$ python3 -q
>>> import numpy as np
>>> np.set_printoptions(precision=3, suppress=True, linewidth=160, legacy="1.25")
>>> def rnd(a):
...     return np.round(a, 3) + 0
... 
>>> u = np.array([1, 1, 0, 0, 2, -2])
>>> data = 4 * np.eye(6) + np.outer(u, u)
>>> print(data)
[[ 5.  1.  0.  0.  2. -2.]
 [ 1.  5.  0.  0.  2. -2.]
 [ 0.  0.  4.  0.  0.  0.]
 [ 0.  0.  0.  4.  0.  0.]
 [ 2.  2.  0.  0.  8. -4.]
 [-2. -2.  0.  0. -4.  8.]]
>>> vec = np.ones(6)
>>> for _ in range(3):
...     vec = data @ vec
...     vec /= np.linalg.norm(vec)
...     print(round(vec @ data @ vec, 3))
... 
8.667
13.147
13.924
>>> rnd(vec)
array([ 0.344,  0.344,  0.037,  0.037,  0.652, -0.579])
>>> rng = np.random.default_rng(295673)
>>> labels = rng.permutation(6)
>>> print(labels)
[0 1 4 5 2 3]
>>> Y = data[labels][:, labels]
>>> rnd(np.sort(np.abs(np.linalg.eigvals(Y))))
array([ 4.,  4.,  4.,  4.,  4., 14.])
>>> rnd(np.linalg.det(Y)), rnd(np.linalg.det(data[labels]))
(14336.0, 14336.0)
>>> print(np.allclose(Y, data))
False
>>> np.diag(Y)
array([5., 5., 8., 8., 4., 4.])
>>> feats = np.load("arr.npy")
>>> feats
array([[-3.,  1.,  0.],
       [ 0., -3.,  1.],
       [ 0.,  0., -3.]])
>>> print([int(np.linalg.matrix_rank(np.linalg.matrix_power(feats, p))) for p in range(1, 4)])
[3, 3, 3]
>>> feats @ feats
array([[ 9., -6.,  1.],
       [ 0.,  9., -6.],
       [ 0.,  0.,  9.]])
>>> rnd(np.linalg.matrix_power(feats - np.diag(np.diag(feats)), 3))
array([[0., 0., 0.],
       [0., 0., 0.],
       [0., 0., 0.]])
>>> rnd(np.sort(np.linalg.eigvals(feats)))
array([-3., -3., -3.])
>>> F = np.load("a.npy")
>>> F
array([[ 1, -1,  1],
       [ 1,  0,  0],
       [ 1,  1,  1],
       [ 1,  2,  4],
       [ 1,  3,  9]])
>>> Y = np.c_[F[:, :1] @ np.array([[1]]), np.array([0, 3, 2, 3, 0])]
>>> Y
array([[1, 0],
       [1, 3],
       [1, 2],
       [1, 3],
       [1, 0]])
>>> print(np.linalg.matrix_rank(Y))
2
>>> rnd(np.linalg.norm(np.linalg.qr(F)[0].T @ Y, axis=0) ** 2 / ((Y ** 2).sum(axis=0) + 1e-12))
array([1.   , 0.906])
>>> P = F @ np.linalg.solve(F.T @ F, F.T)
>>> rnd(P @ F[:, 2])
array([1., 0., 1., 4., 9.])
>>> np.linalg.matrix_rank(np.eye(5) - P)
2
>>> np.trace(P)
3.0
>>> rnd(np.diag(P))
array([0.886, 0.371, 0.486, 0.371, 0.886])
>>> print(np.allclose(P @ P, P))
True
>>> rnd((np.eye(5) - P) @ F)
array([[0., 0., 0.],
       [0., 0., 0.],
       [0., 0., 0.],
       [0., 0., 0.],
       [0., 0., 0.]])
>>> W = np.array([[9, 9, 7, 1, 8, 0], [9, 8, 6, 3, 6, 3], [2, 9, 1, 7, 3, 1]])
>>> b = np.array([-1, -3, 2, 5, -2, -5])
>>> act = np.maximum(F @ W + b, 0)
>>> np.linalg.matrix_rank(act)
4
>>> act
array([[  1,   7,   4,  10,   3,   0],
       [  8,   6,   9,   6,   6,   0],
       [ 19,  23,  16,  16,  15,   0],
       [ 34,  58,  25,  40,  30,   5],
       [ 53, 111,  36,  78,  51,  13]])
>>> Z = np.array([[0, -4], [-2, -3], [5, 3], [2, -3], [-5, -4], [-5, 2]])
>>> print(act @ Z)
[[  11  -55]
 [  15  -65]
 [  -9 -205]
 [ -86 -465]
 [-206 -849]]
>>> W @ Z
array([[-21, -77],
       [-25, -69],
       [-19, -63]])
>>> vec = np.array([0, 1, 1])
>>> y = F @ vec
>>> try:
...     np.linalg.solve(F, y)
... except np.linalg.LinAlgError as e:
...     print(repr(e))
... 
LinAlgError('Last 2 dimensions of the array must be square')
>>> rnd(np.linalg.lstsq(F, y)[0])
array([0., 1., 1.])
>>> rnd(np.linalg.pinv(F) @ F)
array([[1., 0., 0.],
       [0., 1., 0.],
       [0., 0., 1.]])
>>> y
array([ 0,  0,  2,  6, 12])
>>> y = y + 0.1 * rng.normal(size=5)
>>> rnd(y)
array([-0.139, -0.117,  1.763,  5.951, 11.966])
>>> b, *_ = np.linalg.lstsq(F, y)
>>> rnd(b)
array([-0.164,  0.986,  1.021])
>>> b.round()
array([-0.,  1.,  1.])
>>> rnd(np.linalg.norm(y - F @ b))
0.112
>>> U, sigma, Vt = np.linalg.svd(F, full_matrices=False)
>>> rnd(U.T @ F @ Vt.T)
array([[10.675,  0.   ,  0.   ],
       [ 0.   ,  1.721,  0.   ],
       [ 0.   ,  0.   ,  1.44 ]])
>>> (sigma > 1e-8).sum()
3
>>> rnd(Vt @ Vt.T)
array([[1., 0., 0.],
       [0., 1., 0.],
       [0., 0., 1.]])
>>> np.abs(U[:, 0]).round(6).argmax()
4
>>> rnd(U.T @ U)
array([[1., 0., 0.],
       [0., 1., 0.],
       [0., 0., 1.]])
>>> rnd(np.sqrt((sigma ** 2).sum())), rnd(np.linalg.norm(F))
(10.909, 10.909)
>>> np.allclose(U * sigma @ Vt, F)
True
>>> print(U.shape, sigma.shape, Vt.shape)
(5, 3) (3,) (3, 3)
